In [1]: import numpy as np

In [2]: np.set_printoptions(suppress=True, linewidth=160)

In [3]: F = np.loadtxt("x.csv", delimiter=",")

In [4]: F.round(2)
Out[4]: 
array([[0.29, 0.43, 0.14],
       [0.43, 0.64, 0.21],
       [0.14, 0.21, 0.07]])

In [5]: x0 = np.array([0, 0, 2])

In [6]: print(np.round(np.trace(F), 2))
1.0

In [7]: np.round(np.eye(3) - F, 2)
Out[7]: 
array([[ 0.71, -0.43, -0.14],
       [-0.43,  0.36, -0.21],
       [-0.14, -0.21,  0.93]])

In [8]: w, V = np.linalg.eigh(F)

In [9]: np.round(V @ np.diag(w) @ V.T, 2)
Out[9]: 
array([[0.29, 0.43, 0.14],
       [0.43, 0.64, 0.21],
       [0.14, 0.21, 0.07]])

In [10]: round(w.sum(), 2), round(float(np.trace(F)), 2)
Out[10]: (np.float64(1.0), 1.0)

In [11]: np.round(np.linalg.svd(F, compute_uv=False), 2) + 0
Out[11]: array([1., 0., 0.])

In [12]: np.round(np.linalg.eigvalsh(F @ F), 2) + 0
Out[12]: array([0., 0., 1.])

In [13]: def softmax(z):
    ...:     e = np.exp(z - z.max(axis=-1, keepdims=True))
    ...:     return e / e.sum(axis=-1, keepdims=True)
    ...: 

In [14]: softmax(F).sum(axis=1)
Out[14]: array([1., 1., 1.])

In [15]: np.round(softmax(F[1] + 4), 2)
Out[15]: array([0.33, 0.41, 0.26])

In [16]: scores = F @ F.T / np.sqrt(3)

In [17]: np.round(softmax(scores)[1] @ F, 2)
Out[17]: array([0.3 , 0.45, 0.15])

In [18]: print(np.round(softmax(scores), 2))
[[0.33 0.36 0.31]
 [0.33 0.38 0.29]
 [0.33 0.35 0.32]]

In [19]: mat = np.load("case17.npy")

In [20]: mat
Out[20]: 
array([[-0.9, -0.3, -1. ,  0.9,  0.2],
       [-0.8, -0.4, -1.6,  0. , -0.6],
       [ 0. , -0.2,  1. , -7.2, -1.5]])

In [21]: print(np.round(softmax(mat[0] + -1), 2))
[0.08 0.14 0.07 0.47 0.24]

In [22]: np.round(softmax(mat[0]), 2)
Out[22]: array([0.08, 0.14, 0.07, 0.47, 0.24])

In [23]: np.round(softmax(10 * mat[0]), 2) + 0
Out[23]: array([0., 0., 0., 1., 0.])

In [24]: np.round(softmax(mat).sum(axis=1), 2)
Out[24]: array([1., 1., 1.])

In [25]: scores = mat @ mat.T / np.sqrt(5)

In [26]: np.round(softmax(scores + np.triu(np.full(scores.shape, -np.inf), 1)), 2) + 0
Out[26]: 
array([[1.  , 0.  , 0.  ],
       [0.35, 0.65, 0.  ],
       [0.  , 0.  , 1.  ]])

In [27]: np.round(softmax(scores)[0] @ mat, 2)
Out[27]: array([-0.85, -0.34, -1.26,  0.45, -0.17])

In [28]: print(softmax(scores).round(6).argmax(axis=1))
[0 1 2]

In [29]: A2 = np.array([[-1, 0, 2], [2, 0, 3], [-1, 3, 2], [0, -3, 1], [3, 3, -3]])

In [30]: np.linalg.matrix_rank(mat @ A2)
Out[30]: np.int64(3)

In [31]: np.vstack([mat, A2.T]).shape
Out[31]: (6, 5)

In [32]: gram = mat.T @ mat

In [33]: print(np.linalg.matrix_rank(gram))
3

In [34]: np.trace(gram), np.round((mat ** 2).sum(), 2)
Out[34]: (np.float64(61.6), np.float64(61.6))

In [35]: print(np.allclose(gram, gram.T))
True

In [36]: print(np.unravel_index(np.abs(mat).argmax(), mat.shape))
(np.int64(2), np.int64(3))

In [37]: np.round(np.linalg.svd(mat, compute_uv=False), 2)
Out[37]: array([7.5 , 2.26, 0.48])

In [38]: mat[3]
IndexError: index 3 is out of bounds for axis 0 with size 3


In [39]: print(np.round(mat.mean(axis=0), 2))
[-0.57 -0.3  -0.53 -2.1  -0.63]

In [40]: round(float(np.linalg.norm(mat)), 2)
Out[40]: 7.85

In [41]: np.round(mat.sum(axis=0), 2)
Out[41]: array([-1.7, -0.9, -1.6, -6.3, -1.9])

In [42]: print(np.round(np.diff(mat, axis=0), 2))
[[ 0.1 -0.1 -0.6 -0.9 -0.8]
 [ 0.8  0.2  2.6 -7.2 -0.9]]

In [43]: X = np.load("sample9.npy")

In [44]: X
Out[44]: 
array([[ 0.32,  0.01, -0.27],
       [-0.35,  1.  ,  0.95],
       [ 0.32,  0.9 ,  0.4 ],
       [ 0.32,  0.01, -0.27],
       [-0.41,  0.74,  0.69],
       [ 0.05, -0.88, -0.6 ],
       [ 0.39, -0.41, -0.51],
       [-0.28,  1.  ,  0.98],
       [-0.65,  0.56,  0.75],
       [-0.14,  0.04,  0.14],
       [-0.35,  1.  ,  0.95],
       [ 0.25,  0.98,  0.69],
       [ 0.8 , -0.99, -0.98],
       [-0.02, -0.55, -0.27],
       [-0.73,  1.  ,  0.99]])

In [45]: # rows 0 and 3 are equal

In [46]: C = X[[6, 5]].astype(float)

In [47]: for _ in range(4):
    ...:     z = np.linalg.norm(X[:, None] - C, axis=-1).argmin(axis=1)
    ...:     C = np.array([X[z == j].mean(axis=0) for j in range(2)])
    ...: 

In [48]: z
Out[48]: array([1, 0, 0, 1, 0, 1, 1, 0, 0, 1, 0, 0, 1, 1, 0])

In [49]: np.bincount(z)
Out[49]: array([8, 7])

In [50]: C.round(2)
Out[50]: 
array([[-0.28,  0.9 ,  0.8 ],
       [ 0.25, -0.4 , -0.39]])

In [51]: W0 = np.array([[7.97, 8.03, 8.02, -8.01],
    ...:     [-8.0, -8.03, -8.02, 8.0],
    ...:     [9.97, 10.01, 10.04, -9.95],
    ...:     [-5.98, -6.0, -5.99, 5.98],
    ...:     [4.03, 4.02, 4.03, -4.02]])

In [52]: U, sigma, VT = np.linalg.svd(W0)

In [53]: np.argmax(sigma[:-1] / (sigma[1:] + 1e-6)) + 1
Out[53]: np.int64(1)

In [54]: sigma.round(2)
Out[54]: array([33.48,  0.04,  0.03,  0.01])

In [55]: A2 = U[:, :1] @ np.diag(sigma[:1]) @ VT[:1]

In [56]: A2.round(2)
Out[56]: 
array([[ 7.99,  8.02,  8.03, -7.99],
       [-7.99, -8.03, -8.03,  8.  ],
       [ 9.97, 10.01, 10.02, -9.97],
       [-5.97, -6.  , -6.  ,  5.98],
       [ 4.02,  4.03,  4.03, -4.02]])

In [57]: np.round(np.linalg.norm(W0 - A2, 2), 2), round(sigma[1], 2)
Out[57]: (np.float64(0.04), np.float64(0.04))

In [58]: np.linalg.matrix_rank(W0, rtol=0.05)
Out[58]: np.int64(1)

In [59]: print(np.linalg.matrix_rank(W0, rtol=0.1))
1

In [60]: np.round(np.linalg.norm(W0, 2) / np.linalg.norm(W0), 2)
Out[60]: np.float64(1.0)

In [61]: W0.reshape(2, -1)
Out[61]: 
array([[ 7.97,  8.03,  8.02, -8.01, -8.  , -8.03, -8.02,  8.  ,  9.97, 10.01],
       [10.04, -9.95, -5.98, -6.  , -5.99,  5.98,  4.03,  4.02,  4.03, -4.02]])

In [62]: print(W0.ravel(order="F"))
[ 7.97 -8.    9.97 -5.98  4.03  8.03 -8.03 10.01 -6.    4.02  8.02 -8.02 10.04 -5.99  4.03 -8.01  8.   -9.95  5.98 -4.02]

In [63]: W0.reshape(-1, 2)
Out[63]: 
array([[ 7.97,  8.03],
       [ 8.02, -8.01],
       [-8.  , -8.03],
       [-8.02,  8.  ],
       [ 9.97, 10.01],
       [10.04, -9.95],
       [-5.98, -6.  ],
       [-5.99,  5.98],
       [ 4.03,  4.02],
       [ 4.03, -4.02]])

In [64]: t3 = W0.reshape(5, 2, -1)

In [65]: print(np.round(t3.sum(axis=1), 2))
[[ 15.99   0.02]
 [-16.02  -0.03]
 [ 20.01   0.06]
 [-11.97  -0.02]
 [  8.06   0.  ]]

In [66]: np.einsum("ihd,jhd->hij", t3, t3).shape
Out[66]: (2, 5, 5)

In [67]: t3.shape
Out[67]: (5, 2, 2)

In [68]: print(t3[:, 0])
[[ 7.97  8.03]
 [-8.   -8.03]
 [ 9.97 10.01]
 [-5.98 -6.  ]
 [ 4.03  4.02]]

In [69]: np.round(np.einsum("ihd,ihd->ih", t3, t3), 2)
Out[69]: 
array([[128.  , 128.48],
       [128.48, 128.32],
       [199.6 , 199.8 ],
       [ 71.76,  71.64],
       [ 32.4 ,  32.4 ]])

In [70]: np.round(np.linalg.svd(W0, compute_uv=False), 2)
Out[70]: array([33.48,  0.04,  0.03,  0.01])

In [71]: W0.shape
Out[71]: (5, 4)

In [72]: np.round(W0.sum(axis=1), 2)
Out[72]: array([ 16.01, -16.05,  20.07, -11.99,   8.06])

In [73]: print(np.linalg.matrix_rank(W0))
4

In [74]: A2 = W0 / np.sqrt((W0 ** 2).mean(axis=1, keepdims=True))

In [75]: print(A2[3].round(2))
[-1. -1. -1.  1.]

In [76]: np.round(np.linalg.norm(A2, axis=1), 2)
Out[76]: array([2., 2., 2., 2., 2.])

In [77]: data, _ = np.linalg.qr(np.array([[0.4, -0.3, 0.3], [-0.6, 0.1, 0.6], [1.0, -1.4, -0.3]]))

In [78]: data.round(2)
Out[78]: 
array([[-0.32,  0.18, -0.93],
       [ 0.49, -0.81, -0.33],
       [-0.81, -0.56,  0.18]])

In [79]: # columns are unit length and at right angles

In [80]: A2 = np.array([[-2, -1], [0, -2], [0, 0]])

In [81]: np.vstack([data, A2.T]).shape
Out[81]: (5, 3)

In [82]: print(np.linalg.matrix_rank(np.vstack([data, A2.T])))
3

In [83]: print(np.round(A2.T @ data.T, 2))
[[ 0.65 -0.97  1.62]
 [-0.03  1.13  1.93]]

In [84]: rng = np.random.default_rng(86865)

In [85]: z = rng.permutation(3)

In [86]: A2 = data[:, z] * rng.choice([-1, 1], 3)

In [87]: A2.round(2)
Out[87]: 
array([[ 0.93,  0.32, -0.18],
       [ 0.33, -0.49,  0.81],
       [-0.18,  0.81,  0.56]])

In [88]: U, _, VT = np.linalg.svd(data.T @ A2)

In [89]: np.round(np.linalg.lstsq(data, A2)[0], 2) + 0
Out[89]: 
array([[ 0., -1.,  0.],
       [ 0.,  0., -1.],
       [-1.,  0.,  0.]])

In [90]: np.round(U @ VT, 2) + 0
Out[90]: 
array([[ 0., -1.,  0.],
       [ 0.,  0., -1.],
       [-1.,  0.,  0.]])
